In [1]: import numpy as np

In [2]: np.set_printoptions(precision=3, suppress=True, linewidth=140, sign=" ")

In [3]: rnd = lambda a: np.round(a, 3) + 0

In [4]: A = np.load("mat.npy")

In [5]: A
Out[5]: 
array([[  8,  -1,   7,  -3,   0,   2,   3,   6,  -1],
       [ -1,  -6,  -6,   2,  -2,   3,   3,   2,  -1],
       [  7,  -6, -10,  -6,  -1,   2,   1,  -5,  -2],
       [ -3,   2,  -6, -10,  -8,  -6,  -5,  -3,  -4],
       [  0,  -2,  -1,  -8,   4,   4,   0,  -6,  -4],
       [  2,   3,   2,  -6,   4,   4,  -1,  -4,  -2],
       [  3,   3,   1,  -5,   0,  -1,   8,  -9,   8],
       [  6,   2,  -5,  -3,  -6,  -4,  -9,  -8,   0],
       [ -1,  -1,  -2,  -4,  -4,  -2,   8,   0, -10]])

In [6]: r0 = np.array([3, 0, 0, 3, 0, 1, 3, 3, 0])

In [7]: B = A + np.outer(r0, np.eye(9)[6])

In [8]: np.linalg.matrix_rank(B - A)
Out[8]: np.int64(1)

In [9]: B
Out[9]: 
array([[  8.,  -1.,   7.,  -3.,   0.,   2.,   6.,   6.,  -1.],
       [ -1.,  -6.,  -6.,   2.,  -2.,   3.,   3.,   2.,  -1.],
       [  7.,  -6., -10.,  -6.,  -1.,   2.,   1.,  -5.,  -2.],
       [ -3.,   2.,  -6., -10.,  -8.,  -6.,  -2.,  -3.,  -4.],
       [  0.,  -2.,  -1.,  -8.,   4.,   4.,   0.,  -6.,  -4.],
       [  2.,   3.,   2.,  -6.,   4.,   4.,   0.,  -4.,  -2.],
       [  3.,   3.,   1.,  -5.,   0.,  -1.,  11.,  -9.,   8.],
       [  6.,   2.,  -5.,  -3.,  -6.,  -4.,  -6.,  -8.,   0.],
       [ -1.,  -1.,  -2.,  -4.,  -4.,  -2.,   8.,   0., -10.]])

In [10]: print(np.linalg.matrix_rank(np.linalg.inv(B) - np.linalg.inv(A), tol=1e-8))
1

In [11]: O, r_ = np.linalg.qr(B)

In [12]: O.shape, r_.shape
Out[12]: ((9, 9), (9, 9))

In [13]: rnd(np.abs(np.diag(r_)))
Out[13]: array([ 13.153,  10.06 ,  13.937,  13.866,   9.261,   3.007,  13.597,   5.42 ,   9.171])

In [14]: rnd(O.T @ O)
Out[14]: 
array([[ 1.,  0.,  0.,  0.,  0.,  0.,  0.,  0.,  0.],
       [ 0.,  1.,  0.,  0.,  0.,  0.,  0.,  0.,  0.],
       [ 0.,  0.,  1.,  0.,  0.,  0.,  0.,  0.,  0.],
       [ 0.,  0.,  0.,  1.,  0.,  0.,  0.,  0.,  0.],
       [ 0.,  0.,  0.,  0.,  1.,  0.,  0.,  0.,  0.],
       [ 0.,  0.,  0.,  0.,  0.,  1.,  0.,  0.,  0.],
       [ 0.,  0.,  0.,  0.,  0.,  0.,  1.,  0.,  0.],
       [ 0.,  0.,  0.,  0.,  0.,  0.,  0.,  1.,  0.],
       [ 0.,  0.,  0.,  0.,  0.,  0.,  0.,  0.,  1.]])

In [15]: rnd(np.trace(O @ O.T))
Out[15]: np.float64(9.0)

In [16]: rnd(O @ r_)
Out[16]: 
array([[  8.,  -1.,   7.,  -3.,   0.,   2.,   6.,   6.,  -1.],
       [ -1.,  -6.,  -6.,   2.,  -2.,   3.,   3.,   2.,  -1.],
       [  7.,  -6., -10.,  -6.,  -1.,   2.,   1.,  -5.,  -2.],
       [ -3.,   2.,  -6., -10.,  -8.,  -6.,  -2.,  -3.,  -4.],
       [  0.,  -2.,  -1.,  -8.,   4.,   4.,   0.,  -6.,  -4.],
       [  2.,   3.,   2.,  -6.,   4.,   4.,   0.,  -4.,  -2.],
       [  3.,   3.,   1.,  -5.,   0.,  -1.,  11.,  -9.,   8.],
       [  6.,   2.,  -5.,  -3.,  -6.,  -4.,  -6.,  -8.,   0.],
       [ -1.,  -1.,  -2.,  -4.,  -4.,  -2.,   8.,   0., -10.]])

In [17]: np.allclose(A, A.T)
Out[17]: True

In [18]: A @ A
Out[18]: 
array([[173, -22, -11, -79,  -5,  28,   3, -63,  21],
       [-22, 104,  80, -12,  -2, -49, -42, -37,  47],
       [-11,  80, 256, 101, 112,  39,  58, 127,  71],
       [-79, -12, 101, 299,  60,  17,   2, 187,  97],
       [ -5,  -2, 112,  60, 153, 104,  51,  33,  52],
       [ 28, -49,  39,  17, 104, 106,  55,  27,   3],
       [  3, -42,  58,   2,  51,  55, 254,  38,  -2],
       [-63, -37, 127, 187,  33,  27,  38, 271, -26],
       [ 21,  47,  71,  97,  52,   3,  -2, -26, 206]])

In [19]: print(rnd(np.abs(np.linalg.eigvals(A)).max()))
25.396

In [20]: np.linalg.matrix_power(A, 3)
Out[20]: 
array([[ 1232,  -177,  2264,   255,  1073,  1031,  1568,  1681,   -35],
       [ -177, -1496, -1553,   357,  -362,   392,   808,   594,  -894],
       [ 2264, -1553, -4476, -4438, -1666,    20,  -192, -3855, -1757],
       [  255,   357, -4438, -4924, -3671, -2422, -2575, -3842, -2535],
       [ 1073,  -362, -1666, -3671,    34,   589,   214, -2831, -1389],
       [ 1031,   392,    20, -2422,   589,   556,     6, -1935,  -343],
       [ 1568,   808,  -192, -2575,   214,     6,  1550, -3478,  1653],
       [ 1681,   594, -3855, -3842, -2831, -1935, -3478, -4464,  -524],
       [  -35,  -894, -1757, -2535, -1389,  -343,  1653,  -524, -2888]])

In [21]: np.abs(A).max()
Out[21]: np.int64(10)

In [22]: np.linalg.matrix_rank(A)
Out[22]: np.int64(9)

In [23]: A.sum(axis=0)
Out[23]: array([ 21,  -6, -20, -43, -13,   2,   8, -27, -16])

In [24]: A.sum(axis=1)
Out[24]: array([ 21,  -6, -20, -43, -13,   2,   8, -27, -16])

In [25]: print(rnd(A.mean(axis=0)))
[ 2.333 -0.667 -2.222 -4.778 -1.444  0.222  0.889 -3.    -1.778]

In [26]: rng = np.random.default_rng(287929)

In [27]: idx = rng.permutation(9)

In [28]: B = A[:, idx] * rng.choice([-1, 1], 9)

In [29]: print(B)
[[  8  -3  -1   3   7  -2  -1   0   6]
 [ -1  -3  -6  -2  -6  -3  -1   2   2]
 [  7  -1  -6   6 -10  -2  -2   1  -5]
 [ -3   5   2  10  -6   6  -4   8  -3]
 [  0   0  -2   8  -1  -4  -4  -4  -6]
 [  2   1   3   6   2  -4  -2  -4  -4]
 [  3  -8   3   5   1   1   8   0  -9]
 [  6   9   2   3  -5   4   0   6  -8]
 [ -1  -8  -1   4  -2   2 -10   4   0]]

In [30]: U, _, Vt = np.linalg.svd(A.T @ B)

In [31]: print(rnd(U @ Vt))
[[ 1.  0.  0.  0.  0.  0.  0.  0.  0.]
 [ 0.  0.  1.  0.  0.  0.  0.  0.  0.]
 [ 0.  0.  0.  0.  1.  0.  0.  0.  0.]
 [ 0.  0.  0. -1.  0.  0.  0.  0.  0.]
 [ 0.  0.  0.  0.  0.  0.  0. -1.  0.]
 [ 0.  0.  0.  0.  0. -1.  0.  0.  0.]
 [ 0. -1.  0.  0.  0.  0.  0.  0.  0.]
 [ 0.  0.  0.  0.  0.  0.  0.  0.  1.]
 [ 0.  0.  0.  0.  0.  0.  1.  0.  0.]]

In [32]: rnd(np.linalg.lstsq(A, B)[0])
Out[32]: 
array([[ 1.,  0.,  0.,  0.,  0.,  0.,  0.,  0.,  0.],
       [ 0.,  0.,  1.,  0.,  0.,  0.,  0.,  0.,  0.],
       [ 0.,  0.,  0.,  0.,  1.,  0.,  0.,  0.,  0.],
       [ 0.,  0.,  0., -1.,  0.,  0.,  0.,  0.,  0.],
       [ 0.,  0.,  0.,  0.,  0.,  0.,  0., -1.,  0.],
       [ 0.,  0.,  0.,  0.,  0., -1.,  0.,  0.,  0.],
       [ 0., -1.,  0.,  0.,  0.,  0.,  0.,  0.,  0.],
       [ 0.,  0.,  0.,  0.,  0.,  0.,  0.,  0.,  1.],
       [ 0.,  0.,  0.,  0.,  0.,  0.,  1.,  0.,  0.]])

In [33]: M = np.loadtxt("m.csv", delimiter=",")

In [34]: print(M)
[[ 0.6 -1.1  0.1  0.5  0.1  0.5  0.7  0.5 -1.   0.3 -1.3 -0.7]
 [-0.4  0.5 -1.2 -1.  -0.5  1.8 -1.   0.1  0.8 -2.  -0.7 -0.6]
 [-1.  -0.2 -0.9  1.7  0.7 -1.2  1.8  1.2  0.3 -0.8 -0.3 -0.1]
 [-0.1  1.6 -0.7 -0.4  0.   1.1 -2.3  2.2 -0.5  2.1  0.  -0.4]
 [ 0.  -1.1 -0.1  0.  -1.5 -0.1  0.6  0.6 -0.4 -0.5  1.   0.2]
 [-0.7  0.4 -0.6 -1.4 -1.5 -0.4  1.7 -0.2 -1.  -1.1  1.4  1.4]
 [ 0.2  1.2 -0.2 -0.7 -0.7  0.9  0.9  0.1 -3.2  1.   0.5 -0.3]
 [-0.1 -1.8  2.  -1.5 -0.8  0.1 -1.   0.7  0.6  1.2  1.6 -1.4]
 [-0.8  0.1 -0.1 -0.1 -1.1 -0.8  0.3 -0.8  0.3 -0.7 -1.1  1. ]]

In [35]: B = M / np.linalg.norm(M, axis=1, keepdims=True)

In [36]: gram = B @ B.T

In [37]: rnd(np.linalg.norm(B, axis=1))
Out[37]: array([ 1.,  1.,  1.,  1.,  1.,  1.,  1.,  1.,  1.])

In [38]: print(rnd(gram[7]))
[-0.033 -0.152 -0.45   0.164  0.325 -0.129 -0.072  1.    -0.387]

In [39]: print(rnd(np.degrees(np.arccos(np.clip(gram[7, 1], -1, 1)))))
98.75

In [40]: t3 = np.stack([M, 3 * M, M[::-1]])

In [41]: np.linalg.matrix_rank(t3.reshape(3, -1))
Out[41]: np.int64(2)

In [42]: rnd(np.linalg.norm(t3, axis=(1, 2)))
Out[42]: array([ 10.502,  31.507,  10.502])

In [43]: t3.shape
Out[43]: (3, 9, 12)

In [44]: rnd(np.einsum("bij,cij->bc", t3, t3))
Out[44]: 
array([[110.3 , 330.9 , -18.49],
       [330.9 , 992.7 , -55.47],
       [-18.49, -55.47, 110.3 ]])

In [45]: np.linalg.matrix_rank(t3)
Out[45]: array([ 9,  9,  9])

In [46]: rnd(np.linalg.norm(M) ** 2 / np.linalg.norm(M, 2) ** 2)
Out[46]: np.float64(3.529)

In [47]: rnd(np.linalg.norm(M, "nuc"))
Out[47]: np.float64(28.069)

In [48]: rnd(np.linalg.norm(M[1], 1)), rnd(np.linalg.norm(M[1], np.inf))
Out[48]: (np.float64(10.6), np.float64(2.0))

In [49]: J = np.load("data.npy")

In [50]: J
Out[50]: 
array([[ 7,  2,  7,  2,  7,  2],
       [ 3,  4,  3,  4,  3,  4],
       [ 3,  8,  3,  8,  3,  8],
       [ 7,  2,  7,  2,  7,  2],
       [ 3,  4,  3,  4,  3,  4],
       [ 3,  8,  3,  8,  3,  8]])

In [51]: idx = rng.permutation(9)

In [52]: print(idx)
[ 7  4  0  2  3  1  6  8  5]

In [53]: B = A[idx][:, idx]

In [54]: B
Out[54]: 
array([[ -8,  -6,   6,  -5,  -3,   2,  -9,   0,  -4],
       [ -6,   4,   0,  -1,  -8,  -2,   0,  -4,   4],
       [  6,   0,   8,   7,  -3,  -1,   3,  -1,   2],
       [ -5,  -1,   7, -10,  -6,  -6,   1,  -2,   2],
       [ -3,  -8,  -3,  -6, -10,   2,  -5,  -4,  -6],
       [  2,  -2,  -1,  -6,   2,  -6,   3,  -1,   3],
       [ -9,   0,   3,   1,  -5,   3,   8,   8,  -1],
       [  0,  -4,  -1,  -2,  -4,  -1,   8, -10,  -2],
       [ -4,   4,   2,   2,  -6,   3,  -1,  -2,   4]])

In [55]: np.allclose(B, A)
Out[55]: False

In [56]: mat = np.load("case9.npy")

In [57]: print(mat)
[[ -4  -8   6   2  -1 -12  -6   9   9]
 [ -4  -4   4   5   8  -8  -2  -6   3]
 [ -9   0   0   3   3   0  -8   5  -1]
 [  8  -6   1   5  -8  -2   3  -4   8]
 [ -5   2  -7   2  -5  14  -4  -9   9]
 [ -5  -4  -6   8  -6  12  -6   2   3]
 [  1  -7   9   2   8 -18  -3   4  -1]
 [  8  -9   1  -2   3  -2   0  -7  -1]
 [  5   5  -4   6  -4   8   9  -9  -5]]

In [58]: # null space of dimension 1

In [59]: def softmax(z):
    ...:     e = np.exp(z - z.max(axis=-1, keepdims=True))
    ...:     return e / e.sum(axis=-1, keepdims=True)
    ...: 

In [60]: rnd(softmax(mat[2] + 4))
Out[60]: array([ 0.   ,  0.005,  0.005,  0.105,  0.105,  0.005,  0.   ,  0.773,  0.002])

In [61]: rnd(softmax(10 * mat[2]))
Out[61]: array([ 0.,  0.,  0.,  0.,  0.,  0.,  0.,  1.,  0.])

In [62]: rnd(softmax(mat[2]))
Out[62]: array([ 0.   ,  0.005,  0.005,  0.105,  0.105,  0.005,  0.   ,  0.773,  0.002])

In [63]: S = mat @ mat.T / np.sqrt(9)

In [64]: rnd(softmax(S)[2] @ mat)
Out[64]: array([-9.,  0.,  0.,  3.,  3.,  0., -8.,  5., -1.])

In [65]: rnd(softmax(S))
Out[65]: 
array([[ 1.   ,  0.   ,  0.   ,  0.   ,  0.   ,  0.   ,  0.   ,  0.   ,  0.   ],
       [ 0.   ,  0.088,  0.   ,  0.   ,  0.   ,  0.   ,  0.912,  0.   ,  0.   ],
       [ 0.   ,  0.   ,  1.   ,  0.   ,  0.   ,  0.   ,  0.   ,  0.   ,  0.   ],
       [ 0.   ,  0.   ,  0.   ,  1.   ,  0.   ,  0.   ,  0.   ,  0.   ,  0.   ],
       [ 0.   ,  0.   ,  0.   ,  0.   ,  1.   ,  0.   ,  0.   ,  0.   ,  0.   ],
       [ 0.   ,  0.   ,  0.   ,  0.   ,  0.   ,  1.   ,  0.   ,  0.   ,  0.   ],
       [ 0.   ,  0.   ,  0.   ,  0.   ,  0.   ,  0.   ,  1.   ,  0.   ,  0.   ],
       [ 0.   ,  0.   ,  0.   ,  0.   ,  0.   ,  0.   ,  0.   ,  1.   ,  0.   ],
       [ 0.   ,  0.   ,  0.   ,  0.   ,  0.   ,  0.   ,  0.   ,  0.   ,  1.   ]])

In [66]: B = mat / np.sqrt((mat ** 2).mean(axis=1, keepdims=True))

In [67]: np.linalg.matrix_rank(B) == np.linalg.matrix_rank(mat)
Out[67]: np.True_

In [68]: rnd(B[4])
Out[68]: array([-0.684,  0.274, -0.958,  0.274, -0.684,  1.915, -0.547, -1.231,  1.231])

In [69]: rnd(np.linalg.norm(B, axis=1))
Out[69]: array([ 3.,  3.,  3.,  3.,  3.,  3.,  3.,  3.,  3.])

In [70]: np.linalg.matrix_rank(mat - mat.mean(axis=1, keepdims=True))
Out[70]: np.int64(8)
